$ python -q
>>> import numpy as np
>>> import numpy.linalg as la
>>> np.set_printoptions(suppress=True, linewidth=120)
>>> M = np.load("x.npy")
>>> M
array([[7, 4, 1],
       [3, 0, 1],
       [3, 0, 1],
       [5, 4, 3],
       [3, 0, 1],
       [3, 0, 1],
       [7, 1, 0],
       [3, 0, 1],
       [3, 0, 1],
       [7, 1, 0],
       [3, 0, 1],
       [5, 4, 3],
       [5, 4, 3],
       [3, 1, 3],
       [7, 1, 0],
       [5, 4, 3],
       [3, 0, 1],
       [3, 1, 3],
       [5, 1, 1],
       [5, 1, 1],
       [7, 4, 1],
       [3, 0, 1],
       [1, 0, 3],
       [7, 1, 0],
       [5, 1, 1]])
>>> other = M / la.norm(M, axis=1)
Traceback (most recent call last):
  File "<python-input-5>", line 1, in <module>
    other = M / la.norm(M, axis=1)
            ~~^~~~~~~~~~~~~~~~~~~~
ValueError: operands could not be broadcast together with shapes (25,3) (25,) 
>>> other = M / la.norm(M, axis=1, keepdims=True)
>>> gram = other @ other.T
>>> round(float(np.degrees(np.arccos(np.clip(gram[14, 19], -1, 1)))), 2)
11.54
>>> x0 = np.array([7, 4, 2])
>>> rhs = M @ x0
>>> np.round(la.solve(M.T @ M, M.T @ rhs), 2)
array([7., 4., 2.])
>>> try:
...     la.solve(M, rhs)
... except la.LinAlgError as e:
...     print("failed:", e)
... 
failed: Last 2 dimensions of the array must be square
>>> rhs
array([67, 23, 23, 57, 23, 23, 53, 23, 23, 53, 23, 57, 57, 31, 53, 57, 23, 31, 41, 41, 67, 23, 13, 53, 41])
>>> rng = np.random.default_rng(6567)
>>> rhs = rhs + 0.02 * rng.normal(size=25)
>>> rhs.round(2)
array([67.  , 23.02, 23.  , 57.01, 23.01, 23.02, 53.02, 23.01, 22.96, 52.97, 22.97, 56.96, 56.99, 30.97, 53.01, 57.  ,
       23.  , 31.01, 41.  , 41.01, 67.02, 23.01, 12.97, 52.97, 40.99])
>>> b, *_ = la.lstsq(M, rhs)
>>> [round(float(la.norm(la.solve(M.T @ M + lam * np.eye(3), M.T @ rhs))), 2) for lam in (0, 1, 10, 100)]
[8.31, 8.29, 8.14, 7.14]
>>> hat = M @ la.solve(M.T @ M, M.T)
>>> la.matrix_rank(np.eye(25) - hat)
np.int64(22)
>>> np.round(np.trace(hat), 2)
np.float64(3.0)
>>> np.round(np.diag(hat), 2)
array([0.21, 0.05, 0.05, 0.18, 0.05, 0.05, 0.16, 0.05, 0.05, 0.16, 0.05, 0.18, 0.18, 0.16, 0.16, 0.18, 0.05, 0.16,
       0.05, 0.05, 0.21, 0.05, 0.25, 0.16, 0.05])
>>> np.allclose(hat @ hat, hat)
True
>>> arr = np.load("w.npy")
>>> arr
array([[ 3.,  2., -2.,  4.],
       [ 2.,  0., -1.,  2.],
       [-2., -1.,  0., -2.],
       [ 4.,  2., -2.,  3.]])
>>> th = np.radians(72)
>>> Rm = np.eye(4)
>>> Rm[1, 1] = Rm[2, 2] = np.cos(th)
>>> Rm[1, 2], Rm[2, 1] = -np.sin(th), np.sin(th)
>>> Rm.round(2)
array([[ 1.  ,  0.  ,  0.  ,  0.  ],
       [ 0.  ,  0.31, -0.95,  0.  ],
       [ 0.  ,  0.95,  0.31,  0.  ],
       [ 0.  ,  0.  ,  0.  ,  1.  ]])
>>> other = arr @ Rm.T
>>> np.allclose(arr @ arr.T, other @ other.T)
True
>>> other.round(2)
array([[ 3.  ,  2.52,  1.28,  4.  ],
       [ 2.  ,  0.95, -0.31,  2.  ],
       [-2.  , -0.31, -0.95, -2.  ],
       [ 4.  ,  2.52,  1.28,  3.  ]])
>>> np.round(la.svd(arr, compute_uv=False), 2), np.round(la.svd(other, compute_uv=False), 2)
(array([9., 1., 1., 1.]), array([9., 1., 1., 1.]))
>>> np.round(np.abs(other - arr).max(axis=0), 2)
array([0.  , 0.95, 3.28, 0.  ])
>>> np.round(la.eigvals(other), 2)
array([ 7.9 +0.j  , -1.  +0.j  , -0.45+0.97j, -0.45-0.97j])
>>> np.round(np.einsum("ij,ji->", other, other), 2)
np.float64(61.89)
>>> np.allclose(arr, arr.T)
True
>>> round(float(np.abs(la.eigvals(arr)).max()), 2)
9.0
>>> (arr + arr.T) / 2
array([[ 3.,  2., -2.,  4.],
       [ 2.,  0., -1.,  2.],
       [-2., -1.,  0., -2.],
       [ 4.,  2., -2.,  3.]])
>>> K = np.load("a.npy")
>>> K
array([[-2.,  1., -1.,  1.],
       [-2.,  1., -3.,  1.],
       [ 4., -4.,  6., -4.],
       [ 6., -6., 10., -6.]])
>>> la.cond(K) > 100
np.True_
>>> round(la.norm(K, 2) / la.norm(K), 2)
np.float64(1.0)
>>> U, sv, Vh = la.svd(K)
>>> evecs = Vh[:(sv > 1e-8).sum()]
>>> x0 = K[3] + 3 * K[0] + rng.integers(2) * np.eye(4)[1]
>>> x0
array([ 0., -3.,  7., -3.])
>>> np.round(evecs.T @ evecs, 2) + 0
array([[1. , 0. , 0. , 0. ],
       [0. , 0.5, 0. , 0.5],
       [0. , 0. , 1. , 0. ],
       [0. , 0.5, 0. , 0.5]])
>>> np.allclose(K[:-1].T @ la.lstsq(K[:-1].T, K[-1])[0], K[-1])
True
>>> np.abs(np.diag(la.qr(K)[1])) > 1e-9
array([ True,  True,  True, False])
>>> np.round(K @ la.pinv(K) @ K, 2)
array([[-2.,  1., -1.,  1.],
       [-2.,  1., -3.,  1.],
       [ 4., -4.,  6., -4.],
       [ 6., -6., 10., -6.]])
>>> np.unique(K.round(6), axis=0).shape
(4, 4)
